% python3 -q
>>> import numpy as np
>>> from numpy import linalg as LA
>>> np.set_printoptions(precision=3, suppress=True, linewidth=120, sign=" ")
>>> data = np.cumsum(np.array([[0, 2, 1],
...     [1, 2, 1],
...     [-2, 1, -1],
...     [-1, -2, -1],
...     [1, 2, 1],
...     [-2, 2, 1],
...     [0, 0, 2],
...     [2, -2, -2],
...     [-1, -1, 2],
...     [1, -1, -2],
...     [-2, 1, 1],
...     [0, -2, 0],
...     [-2, -1, 2],
...     [-2, 0, -1],
...     [0, 1, -2],
...     [-1, 1, -2],
...     [1, 0, -2],
...     [2, -1, -2]]), axis=0)
>>> data
array([[ 0,  2,  1],
       [ 1,  4,  2],
       [-1,  5,  1],
       [-2,  3,  0],
       [-1,  5,  1],
       [-3,  7,  2],
       [-3,  7,  4],
       [-1,  5,  2],
       [-2,  4,  4],
       [-1,  3,  2],
       [-3,  4,  3],
       [-3,  2,  3],
       [-5,  1,  5],
       [-7,  1,  4],
       [-7,  2,  2],
       [-8,  3,  0],
       [-7,  3, -2],
       [-5,  2, -4]])
>>> # rows 2 and 4 are equal
>>> hat = data @ LA.solve(data.T @ data, data.T)
>>> np.round(np.trace(hat), 3)
np.float64(3.0)
>>> np.round(LA.eigvalsh(hat), 3) + 0
array([ 0.,  0.,  0.,  0.,  0.,  0.,  0.,  0.,  0.,  0.,  0.,  0.,  0.,  0.,  0.,  1.,  1.,  1.])
>>> np.allclose(hat @ hat, hat)
True
>>> E = np.loadtxt("case5.csv", delimiter=",")
>>> E
array([[-53.512, -29.314, -17.714],
       [-50.978, -28.267, -17.045],
       [-39.506, -23.44 , -13.975],
       [-22.885, -16.051,  -9.325],
       [-21.3  , -15.306,  -8.862],
       [-18.757, -14.089,  -8.107],
       [-13.073, -11.231,  -6.351],
       [ -9.434,  -9.249,  -5.149],
       [ -5.89 ,  -7.098,  -3.87 ],
       [ -0.789,  -2.547,  -1.304],
       [ -0.619,  -2.239,  -1.141],
       [ -0.137,  -0.808,  -0.405],
       [  0.355,   1.331,   0.67 ],
       [  1.639,   3.146,   1.625],
       [  2.141,   3.618,   1.883],
       [  7.132,   6.961,   3.789],
       [  7.824,   7.344,   4.015],
       [ 13.831,  10.376,   5.831],
       [ 14.444,  10.666,   6.006],
       [ 23.184,  14.572,   8.406],
       [ 32.077,  18.291,  10.726],
       [ 68.506,  32.453,  19.723],
       [ 68.862,  32.586,  19.808]])
>>> Y = np.c_[E[:, :1] @ np.array([[-8]]), np.array([2, 3, 1, 3, 1, 1, 2, 0, 1, 3, 0, 1, 3, 0, 0, 1, 1, 1, 0, 0, 1, 0, 3])]
>>> Y
array([[ 428.096,    2.   ],
       [ 407.824,    3.   ],
       [ 316.048,    1.   ],
       [ 183.08 ,    3.   ],
       [ 170.4  ,    1.   ],
       [ 150.056,    1.   ],
       [ 104.584,    2.   ],
       [  75.472,    0.   ],
       [  47.12 ,    1.   ],
       [   6.312,    3.   ],
       [   4.952,    0.   ],
       [   1.096,    1.   ],
       [  -2.84 ,    3.   ],
       [ -13.112,    0.   ],
       [ -17.128,    0.   ],
       [ -57.056,    1.   ],
       [ -62.592,    1.   ],
       [-110.648,    1.   ],
       [-115.552,    0.   ],
       [-185.472,    0.   ],
       [-256.616,    1.   ],
       [-548.048,    0.   ],
       [-550.896,    3.   ]])
>>> LA.matrix_rank(np.c_[E, Y])
np.int64(4)
>>> np.round(LA.norm(Y - E @ LA.lstsq(E, Y)[0], axis=0), 3) + 0
array([ 0.   ,  5.544])
>>> M = np.array([[12.0, 0.5, 1.1, 0.0, 0.7, -0.4],
...     [6.0, -1.0, 1.5, 0.8, 1.3, -1.4],
...     [-2.0, -1.4, -0.6, -0.7, 0.9, 1.3]])
>>> np.unravel_index(np.abs(M).argmax(), M.shape)
(np.int64(0), np.int64(0))
>>> round(float(LA.norm(M)), 3)
14.105
>>> M.shape
(3, 6)
>>> np.abs(M).max()
np.float64(12.0)
>>> M.sum(axis=1)
array([13.9,  7.2, -2.5])
>>> M.sum(axis=0)
array([16. , -1.9,  2. ,  0.1,  2.9, -0.5])
>>> gram = M.T @ M
>>> LA.svd(M, compute_uv=False) ** 2
array([ 189.796,    5.168,    3.996])
>>> (M @ M.T).shape
(3, 3)
>>> np.round(LA.eigvalsh(gram)[::-1], 3) + 0
array([ 189.796,    5.168,    3.996,    0.   ,    0.   ,    0.   ])
>>> U, sig, VT = LA.svd(M, full_matrices=False)
>>> (sig > 1e-8).sum()
np.int64(3)
>>> np.cumsum(sig ** 2) / np.sum(sig ** 2)
array([ 0.954,  0.98 ,  1.   ])
>>> np.allclose(U * sig @ VT, M)
True
>>> np.abs(VT[0])
array([ 0.984,  0.014,  0.127,  0.035,  0.078,  0.087])
>>> np.abs(U[:, 0]).round(6).argmax()
np.int64(0)
>>> sig / sig[0]
array([ 1.   ,  0.165,  0.145])
>>> x0 = np.array([8, -9, 5, -3, -6, -6])
>>> np.sign((M @ x0).round(6))
array([ 1.,  1., -1.])
>>> (M * x0).sum(axis=1)
array([ 95.2,  62.7, -17.5])
>>> K = np.loadtxt("w.csv", delimiter=",")
>>> K
array([[ 0.3  ,  0.   ,  0.3  ,  0.1  ,  0.3  ],
       [ 0.429,  0.143,  0.   ,  0.286,  0.143],
       [ 0.182,  0.182,  0.364,  0.091,  0.182],
       [ 0.   ,  0.333,  0.222,  0.333,  0.111],
       [ 0.231,  0.154,  0.231,  0.154,  0.231]])
>>> # rows sum to 1
>>> K.sum(axis=1)
array([ 1.,  1.,  1.,  1.,  1.])
>>> K @ np.ones(5)
array([ 1.,  1.,  1.,  1.,  1.])
>>> LA.matrix_power(K, 100)
array([[ 0.224,  0.157,  0.241,  0.18 ,  0.199],
       [ 0.224,  0.157,  0.241,  0.18 ,  0.199],
       [ 0.224,  0.157,  0.241,  0.18 ,  0.199],
       [ 0.224,  0.157,  0.241,  0.18 ,  0.199],
       [ 0.224,  0.157,  0.241,  0.18 ,  0.199]])
>>> p = np.eye(5)[2]
>>> for _ in range(5):
...     p = p @ K
...     print(p.round(3))
... 
[ 0.182  0.182  0.364  0.091  0.182]
[ 0.241  0.15   0.249  0.161  0.199]
[ 0.228  0.151  0.244  0.174  0.203]
[ 0.224  0.155  0.243  0.177  0.2  ]
[ 0.224  0.156  0.241  0.179  0.2  ]
